% ipython --no-banner

In [1]: import numpy as np

In [2]: np.set_printoptions(suppress=True, linewidth=160)

In [3]: def rd(a):
   ...:     return np.round(a, 3) + 0
   ...: 

In [4]: A = np.array([[4, 6, 0, 3, 5, 1, 6, 0],
   ...:     [6, 0, 4, 2, 1, 2, 1, 2],
   ...:     [0, 4, 4, 3, 2, 3, 4, 1],
   ...:     [3, 2, 3, 2, 1, 1, 1, 3],
   ...:     [5, 1, 2, 1, 2, 5, 3, 0],
   ...:     [1, 2, 3, 1, 5, 4, 0, 2],
   ...:     [6, 1, 4, 1, 3, 0, 2, 5],
   ...:     [0, 2, 1, 3, 0, 2, 5, 6]])

In [5]: A
Out[5]: 
array([[4, 6, 0, 3, 5, 1, 6, 0],
       [6, 0, 4, 2, 1, 2, 1, 2],
       [0, 4, 4, 3, 2, 3, 4, 1],
       [3, 2, 3, 2, 1, 1, 1, 3],
       [5, 1, 2, 1, 2, 5, 3, 0],
       [1, 2, 3, 1, 5, 4, 0, 2],
       [6, 1, 4, 1, 3, 0, 2, 5],
       [0, 2, 1, 3, 0, 2, 5, 6]])

In [6]: evals, vecs = np.linalg.eigh(A)

In [7]: np.abs(vecs[:, -1]).round(6).argmax()
Out[7]: np.int64(0)

In [8]: rd(np.linalg.svd(A, compute_uv=False))
Out[8]: array([20.137,  8.542,  7.139,  5.825,  4.59 ,  3.326,  1.418,  0.713])

In [9]: rd(evals.sum()), np.trace(A)
Out[9]: (np.float64(24.0), np.int64(24))

In [10]: rd(evals)
Out[10]: array([-8.542, -4.59 , -0.713,  1.418,  3.326,  5.825,  7.139, 20.137])

In [11]: rng = np.random.default_rng(66)

In [12]: Y = A + rng.integers(-2, 3, (8, 1)) @ rng.integers(-2, 3, (1, 8))

In [13]: Y
Out[13]: 
array([[ 8,  6,  4,  7,  7, -3, 10,  0],
       [10,  0,  8,  6,  3, -2,  5,  2],
       [-2,  4,  2,  1,  1,  5,  2,  1],
       [ 5,  2,  5,  4,  2, -1,  3,  3],
       [ 7,  1,  4,  3,  3,  3,  5,  0],
       [-3,  2, -1, -3,  3,  8, -4,  2],
       [ 8,  1,  6,  3,  4, -2,  4,  5],
       [ 2,  2,  3,  5,  1,  0,  7,  6]])

In [14]: np.abs(Y - A).sum(axis=1)
Out[14]: array([22, 22, 11, 11, 11, 22, 11, 11])

In [15]: np.linalg.matrix_rank(Y - A, tol=1e-8)
Out[15]: np.int64(1)

In [16]: Y - A
Out[16]: 
array([[ 4,  0,  4,  4,  2, -4,  4,  0],
       [ 4,  0,  4,  4,  2, -4,  4,  0],
       [-2,  0, -2, -2, -1,  2, -2,  0],
       [ 2,  0,  2,  2,  1, -2,  2,  0],
       [ 2,  0,  2,  2,  1, -2,  2,  0],
       [-4,  0, -4, -4, -2,  4, -4,  0],
       [ 2,  0,  2,  2,  1, -2,  2,  0],
       [ 2,  0,  2,  2,  1, -2,  2,  0]])
